% python3 -q
>>> import numpy as np
>>> import numpy.linalg as la
>>> np.set_printoptions(precision=3, suppress=True, linewidth=100, legacy="1.25")
>>> m1 = np.loadtxt("sample16.csv", delimiter=",")
>>> print(m1)
[[209.  88. 114. 187. 122. 185. 132.]
 [ 88. 187. 168. 248. 221. 147. 175.]
 [114. 168. 249. 264. 209. 227. 252.]
 [187. 248. 264. 405. 303. 274. 281.]
 [122. 221. 209. 303. 317. 160. 182.]
 [185. 147. 227. 274. 160. 341. 271.]
 [132. 175. 252. 281. 182. 271. 326.]]
>>> x = np.ones(7)
>>> for _ in range(7):
...     x = m1 @ x
...     x /= la.norm(x)
...     print(round(x @ m1 @ x, 3))
... 
1545.116
1545.226
1545.227
1545.227
1545.227
1545.227
1545.227
>>> print(round(float(la.eigvalsh(m1)[-1]), 3))
1545.227
>>> print(x)
[0.25  0.308 0.371 0.49  0.376 0.399 0.406]
>>> M2 = np.array([[0, 2, 2, 1, 2],
...     [1, 2, 0, 2, 2],
...     [2, 0, 1, 2, 1],
...     [1, 2, 1, 2, 0],
...     [2, 2, 1, 2, 1]])
>>> E = np.triu(M2, 1)
>>> print(E)
[[0 2 2 1 2]
 [0 0 0 2 2]
 [0 0 0 2 1]
 [0 0 0 0 0]
 [0 0 0 0 0]]
>>> gram = E.T @ E
>>> print(la.svd(E, compute_uv=False) ** 2)
[20.042  5.676  0.281  0.     0.   ]
>>> print(gram)
[[0 0 0 0 0]
 [0 4 4 2 4]
 [0 4 4 2 4]
 [0 2 2 9 8]
 [0 4 4 8 9]]
>>> P = np.triu(np.array([[1, 0, 2, 4, 4],
...     [0, 1, 5, 2, 2],
...     [3, 5, 3, 4, 0],
...     [3, 5, 1, 2, 0],
...     [3, 1, 3, 3, 3]]), 1) + np.eye(5)
>>> M2 = P @ E @ la.inv(P)
>>> print(np.poly(M2))
[1. 0. 0. 0. 0. 0.]
>>> print(la.matrix_rank(M2))
3
>>> print(round(float(la.det(M2)), 3))
0.0
>>> print(P @ E - E @ P)
[[  0.   0. -10.  -8.  -2.]
 [  0.   0.   0.  10.   5.]
 [  0.   0.   0.   0.   0.]
 [  0.   0.   0.   0.   0.]
 [  0.   0.   0.   0.   0.]]
>>> feats = np.load("layer19.npy")
>>> print(feats)
[[-0.91  0.12 -0.94  0.02 -0.97 -4.29]
 [ 0.92  0.48 -0.88  6.92  6.04 -1.6 ]
 [ 0.55  1.65 -0.39  3.41  2.03 -2.  ]
 [-1.31 -2.95 -0.65 -2.26 -0.83 -0.81]
 [ 1.86  4.08  0.73 -0.58  4.75  3.52]]
>>> U, s, Vh = la.svd(feats)
>>> print(s.round(3) + 0)
[11.237  7.827  3.464  2.543  0.   ]
>>> M2 = U[:, :4] @ np.diag(s[:4]) @ Vh[:4]
>>> print(la.matrix_rank(M2))
4
>>> print(round(la.norm(feats - M2, 2), 3), round(s[4], 3))
0.0 0.0
>>> print(round(la.norm(feats - M2) / la.norm(feats), 3))
0.0
>>> r = la.matrix_rank(feats)
>>> print(r)
4
>>> ns = la.svd(feats)[2][r:].T
>>> print(la.matrix_rank(feats.T @ feats), la.matrix_rank(feats @ feats.T))
4 4
>>> print([int(la.matrix_rank(np.delete(feats, i, axis=0))) for i in range(5)])
[4, 4, 4, 4, 4]
>>> print(np.round(feats @ ns, 3) + 0)
[[0. 0.]
 [0. 0.]
 [0. 0.]
 [0. 0.]
 [0. 0.]]
>>> print(ns.shape)
(6, 2)
>>> print(np.allclose(feats @ ns, 0))
True
>>> print([int(la.matrix_rank(feats[:, :j + 1])) for j in range(6)])
[1, 2, 3, 4, 4, 4]
>>> print(la.cond(feats) > 100)
True
>>> print(la.matrix_rank(feats, rtol=0.1))
4
>>> print(np.argsort(-la.norm(feats, axis=0).round(6), kind="stable")[:3])
[3 4 5]
>>> print(la.lstsq(feats[:-1].T, feats[-1])[2])
4
>>> F = np.load("w.npy")
>>> print(F)
[[ 6  5 -5  4 -3  2]
 [ 0 43  0  3  1  4]
 [ 2  5 11  4  1  1]
 [ 3  5 -3 -2  5  3]
 [-2 -3 -5  1 21 -4]
 [ 5 -1  4  3 -2 23]]
>>> gram = F.T @ F
>>> print(np.trace(gram), (F ** 2).sum())
3319 3319
>>> print((F @ F.T).shape)
(6, 6)
>>> print(la.matrix_rank(gram))
6
>>> print(np.allclose(gram, gram.T))
True
>>> print(gram)
[[  78   56   13   39  -53  146]
 [  56 1934   26  153   -3  191]
 [  13   26  196   37 -102  104]
 [  39  153   37   55    0   83]
 [ -53   -3 -102    0  481 -116]
 [ 146  191  104   83 -116  575]]
>>> K = np.load("arr.npy")
>>> print(K)
[[-4 -1  2  0 -4 -1  1  0  0  0  3]
 [-1  2  1 -3 -2 -1  0  3 -4 -2 -1]
 [ 2  1  2  0 -1 -3 -2  0  4  1  0]
 [ 0 -3  0  2 -3 -2 -1 -3 -1  1  4]
 [-4 -2 -1 -3 -2  0 -3 -4 -3  2 -1]
 [-1 -1 -3 -2  0  2  0 -3 -1  0  0]
 [ 1  0 -2 -1 -3  0  2 -3  0  1  1]
 [ 0  3  0 -3 -4 -3 -3  0  3  1 -1]
 [ 0 -4  4 -1 -3 -1  0  3  2 -1  0]
 [ 0 -2  1  1  2  0  1  1 -1  2  2]
 [ 3 -1  0  4 -1  0  1 -1  0  2 -2]]
>>> W = np.array([[-7, -7, -8, 2, -4, 3],
...     [4, -4, 8, 9, -6, 4],
...     [7, 6, -5, -4, -2, 3],
...     [-7, -4, -1, 6, 3, 3],
...     [7, 9, 7, -6, 2, -4],
...     [4, -7, -3, 0, -5, -5],
...     [0, 5, -2, 8, -8, 0],
...     [-7, 8, -4, 6, 1, 0],
...     [-3, -4, 9, 1, -6, 7],
...     [9, -5, 0, -7, -6, -1],
...     [-4, 4, -4, -7, 8, -8]])
>>> beta = np.array([4, 2, 4, 2, 1, 2])
>>> H = np.maximum(K @ W + beta, 0)
>>> print((H > 0).astype(int))
[[0 1 0 0 1 0]
 [1 1 0 1 1 0]
 [0 0 1 0 0 1]
 [0 0 0 0 1 0]
 [1 0 1 0 1 0]
 [1 0 1 0 1 0]
 [0 0 0 1 0 0]
 [1 0 1 1 0 1]
 [0 1 0 0 1 1]
 [1 1 0 0 1 0]
 [0 0 0 1 0 1]]
>>> print(H)
[[ 0 34  0  0 32  0]
 [ 6 54  0 43 14  0]
 [ 0  0 28  0  0 64]
 [ 0  0  0  0 66  0]
 [83  0 13  0 36  0]
 [32  0 18  0  4  0]
 [ 0  0  0  8  0  0]
 [ 1  0 49 14  0 64]
 [ 0 47  0  0 10 27]
 [16 45  0  0 21  0]
 [ 0  0  0 31  0 37]]
>>> basis = np.array([[-3, 1], [2, -3], [-2, -1], [-2, -3], [3, 3], [2, 1]])
>>> print(W @ basis)
[[ 13   7]
 [-64 -33]
 [  9   3]
 [ 18   0]
 [ -7  -7]
 [-45   8]
 [-26 -61]
 [ 36 -42]
 [-23 -14]
 [-43  26]
 [ 50  25]]
>>> print(H @ basis)
[[ 164   -6]
 [  46 -243]
 [  72   36]
 [ 198  198]
 [-167  178]
 [-120   26]
 [ -16  -24]
 [  -1  -26]
 [ 178  -84]
 [ 105  -56]
 [  12  -56]]
>>> rng = np.random.default_rng(960)
>>> lab = rng.permutation(11)
>>> print(lab)
[ 4  2  3  1  0  9  6 10  8  7  5]
>>> M2 = K[lab][:, lab]
>>> print(np.diag(M2))
[-2  2  2  2 -4  2  2 -2  2  0  2]
>>> print(round(float(la.norm(K, 2)), 3))
11.257
>>> print(round(float(la.norm(K[3] - K[5])), 3))
8.544
>>> print(np.round(la.norm(K, "nuc"), 3))
62.255
>>> print(np.round(la.norm(K[3], 1), 3), round(float(la.norm(K[3], np.inf)), 3))
20.0 4.0
>>> print(round(la.norm(K, 1), 3), round(la.norm(K, np.inf), 3))
25.0 25.0
>>> print(la.norm(K, axis=1))
[6.928 7.071 6.325 7.348 8.544 5.385 5.477 7.937 7.55  4.583 6.083]
>>> def softmax(z):
...     e = np.exp(z - z.max(axis=-1, keepdims=True))
...     return e / e.sum(axis=-1, keepdims=True)
... 
>>> print(softmax(K[0]))
[0.001 0.011 0.211 0.029 0.001 0.011 0.078 0.029 0.029 0.029 0.574]
>>> print(np.round(softmax(10 * K[0]), 3) + 0)
[0. 0. 0. 0. 0. 0. 0. 0. 0. 0. 1.]
>>> S = K @ K.T / np.sqrt(11)
>>> print(softmax(S).round(6).argmax(axis=1))
[ 0  1  2  3  4  4  6  7  8  9 10]
>>> print(np.round(softmax(S + np.triu(np.full(S.shape, -np.inf), 1)), 3) + 0)
[[1.    0.    0.    0.    0.    0.    0.    0.    0.    0.    0.   ]
 [0.    1.    0.    0.    0.    0.    0.    0.    0.    0.    0.   ]
 [0.    0.    1.    0.    0.    0.    0.    0.    0.    0.    0.   ]
 [0.    0.    0.    1.    0.    0.    0.    0.    0.    0.    0.   ]
 [0.    0.    0.    0.    1.    0.    0.    0.    0.    0.    0.   ]
 [0.    0.    0.    0.    0.575 0.425 0.    0.    0.    0.    0.   ]
 [0.002 0.    0.    0.034 0.008 0.014 0.943 0.    0.    0.    0.   ]
 [0.    0.    0.    0.    0.    0.    0.    1.    0.    0.    0.   ]
 [0.    0.    0.    0.    0.    0.    0.    0.    1.    0.    0.   ]
 [0.004 0.    0.    0.026 0.    0.    0.    0.    0.006 0.963 0.   ]
 [0.    0.    0.    0.    0.    0.    0.    0.    0.    0.    0.999]]
>>> print(softmax(S)[0] @ K)
[-3.986 -1.008  1.997  0.003 -3.996 -1.002  0.994 -0.005 -0.001  0.002  2.999]
